In [1]: import numpy as np

In [2]: import numpy.linalg as la

In [3]: np.set_printoptions(precision=2, suppress=True, linewidth=100, floatmode="fixed")

In [4]: rd = lambda a: np.round(a, 2) + 0

In [5]: m1 = np.array([[1, -2, 4, -8],
   ...:     [1, -1, 1, -1],
   ...:     [1, 0, 0, 0],
   ...:     [1, 1, 1, 1],
   ...:     [1, 2, 4, 8]])

In [6]: G = m1.T @ m1

In [7]: G
Out[7]: 
array([[  5,   0,  10,   0],
       [  0,  10,   0,  34],
       [ 10,   0,  34,   0],
       [  0,  34,   0, 130]])

In [8]: rd(la.svd(m1, compute_uv=False) ** 2)
Out[8]: array([138.96,  37.11,   1.89,   1.04])

In [9]: np.allclose(G, G.T)
Out[9]: True

In [10]: K = np.load("test5.npy")

In [11]: K
Out[11]: 
array([[ 2, -1, -6,  1],
       [ 0,  3,  0, -2],
       [-3, -3,  9, -3]])

In [12]: other = K / la.norm(K, axis=1, keepdims=True)

In [13]: G = other @ other.T

In [14]: rd(G[2])
Out[14]: array([-0.89, -0.08,  1.00])

In [15]: rd(np.degrees(np.arccos(np.clip(G[2, 1], -1, 1))))
Out[15]: np.float64(94.59)

In [16]: np.argwhere(np.triu(np.abs(G) > 0.95, 1))
Out[16]: array([], shape=(0, 2), dtype=int64)

In [17]: (G - 2 * np.eye(3)).round(6).argmax(axis=1)
Out[17]: array([1, 2, 1])

In [18]: other = np.array([[3, 6, 3], [3, 8, 8]])

In [19]: cent = np.kron(other, K)

In [20]: cent
Out[20]: 
array([[  6,  -3, -18,   3,  12,  -6, -36,   6,   6,  -3, -18,   3],
       [  0,   9,   0,  -6,   0,  18,   0, -12,   0,   9,   0,  -6],
       [ -9,  -9,  27,  -9, -18, -18,  54, -18,  -9,  -9,  27,  -9],
       [  6,  -3, -18,   3,  16,  -8, -48,   8,  16,  -8, -48,   8],
       [  0,   9,   0,  -6,   0,  24,   0, -16,   0,  24,   0, -16],
       [ -9,  -9,  27,  -9, -24, -24,  72, -24, -24, -24,  72, -24]])

In [21]: rd(la.norm(cent, 2)), rd(la.norm(other, 2) * la.norm(K, 2))
Out[21]: (np.float64(163.59), np.float64(163.59))

In [22]: la.matrix_rank(cent)
Out[22]: np.int64(6)

In [23]: cent.shape
Out[23]: (6, 12)

In [24]: rng = np.random.default_rng(409927)

In [25]: other = K + rng.integers(-2, 3, (3, 1)) @ rng.integers(-2, 3, (1, 4))

In [26]: other
Out[26]: 
array([[ 2, -1, -6,  1],
       [ 1,  3,  1, -2],
       [-5, -3,  7, -3]])

In [27]: np.abs(other - K).sum(axis=1)
Out[27]: array([0, 2, 4])

In [28]: rd(la.svd(other - K, compute_uv=False))
Out[28]: array([3.16, 0.00, 0.00])

In [29]: f, g = other[1], other[0]

In [30]: f @ f
Out[30]: np.int64(15)

In [31]: p = (f @ g) / (f @ f) * f

In [32]: rd(g - p)
Out[32]: array([ 2.60,  0.80, -5.40, -0.20])

In [33]: E = np.array([[-2, -1, 0, 1, 2],
    ...:     [3, 4, 5, 6, 7],
    ...:     [8, 9, 10, 11, 12],
    ...:     [13, 14, 15, 16, 17]])

In [34]: np.argsort(-la.norm(E, axis=0).round(6), kind="stable")[:3]
Out[34]: array([4, 3, 2])

In [35]: la.matrix_rank(E, rtol=0.1)
Out[35]: np.int64(1)

In [36]: la.cond(E) > 100
Out[36]: np.True_

In [37]: A = np.loadtxt("layer3.csv", delimiter=",")

In [38]: A
Out[38]: 
array([[ 0.00,  1.00,  0.00,  0.00],
       [ 0.00,  0.00, -1.00,  0.00],
       [ 1.00,  0.00,  0.00,  0.00],
       [ 0.00,  0.00,  0.00, -1.00]])

In [39]: # keeps lengths

In [40]: def softmax(z):
    ...:     e = np.exp(z - z.max(axis=-1, keepdims=True))
    ...:     return e / e.sum(axis=-1, keepdims=True)
    ...: 

In [41]: rd(softmax(A[1]))
Out[41]: array([0.30, 0.30, 0.11, 0.30])

In [42]: rd(softmax(10 * A[1]))
Out[42]: array([0.33, 0.33, 0.00, 0.33])

In [43]: softmax(A).sum(axis=1)
Out[43]: array([1.00, 1.00, 1.00, 1.00])

In [44]: att = A @ A.T / np.sqrt(4)

In [45]: rd(softmax(att + np.triu(np.full(att.shape, -np.inf), 1)))
Out[45]: 
array([[1.00, 0.00, 0.00, 0.00],
       [0.38, 0.62, 0.00, 0.00],
       [0.27, 0.27, 0.45, 0.00],
       [0.22, 0.22, 0.22, 0.35]])

In [46]: rd(softmax(att))
Out[46]: 
array([[0.35, 0.22, 0.22, 0.22],
       [0.22, 0.35, 0.22, 0.22],
       [0.22, 0.22, 0.35, 0.22],
       [0.22, 0.22, 0.22, 0.35]])

In [47]: rd(softmax(att)[1] @ A)
Out[47]: array([ 0.22,  0.22, -0.35, -0.22])

In [48]: feats = np.array([[0, 0, 1, 1, -2],
    ...:     [3, 1, -3, 0, -3],
    ...:     [-3, -1, -1, 1, 2],
    ...:     [-9, -3, -2, 3, -3],
    ...:     [9, 3, -3, 3, 0]])

In [49]: Uu, sig, vt = la.svd(feats)

In [50]: np.argmax(sig[:-1] / (sig[1:] + 1e-6)) + 1
Out[50]: np.int64(4)

In [51]: rd(sig)
Out[51]: array([14.22,  6.84,  3.90,  2.41,  0.00])

In [52]: other = Uu[:, :4] @ np.diag(sig[:4]) @ vt[:4]

In [53]: rd(other)
Out[53]: 
array([[ 0.00,  0.00,  1.00,  1.00, -2.00],
       [ 3.00,  1.00, -3.00,  0.00, -3.00],
       [-3.00, -1.00, -1.00,  1.00,  2.00],
       [-9.00, -3.00, -2.00,  3.00, -3.00],
       [ 9.00,  3.00, -3.00,  3.00,  0.00]])

In [54]: la.matrix_rank(other)
Out[54]: np.int64(4)

In [55]: rd(la.norm(feats - other) / la.norm(feats))
Out[55]: np.float64(0.0)

In [56]: la.matrix_rank(feats, rtol=0.05)
Out[56]: np.int64(4)

In [57]: rd(np.abs(feats - other).max())
Out[57]: np.float64(0.0)
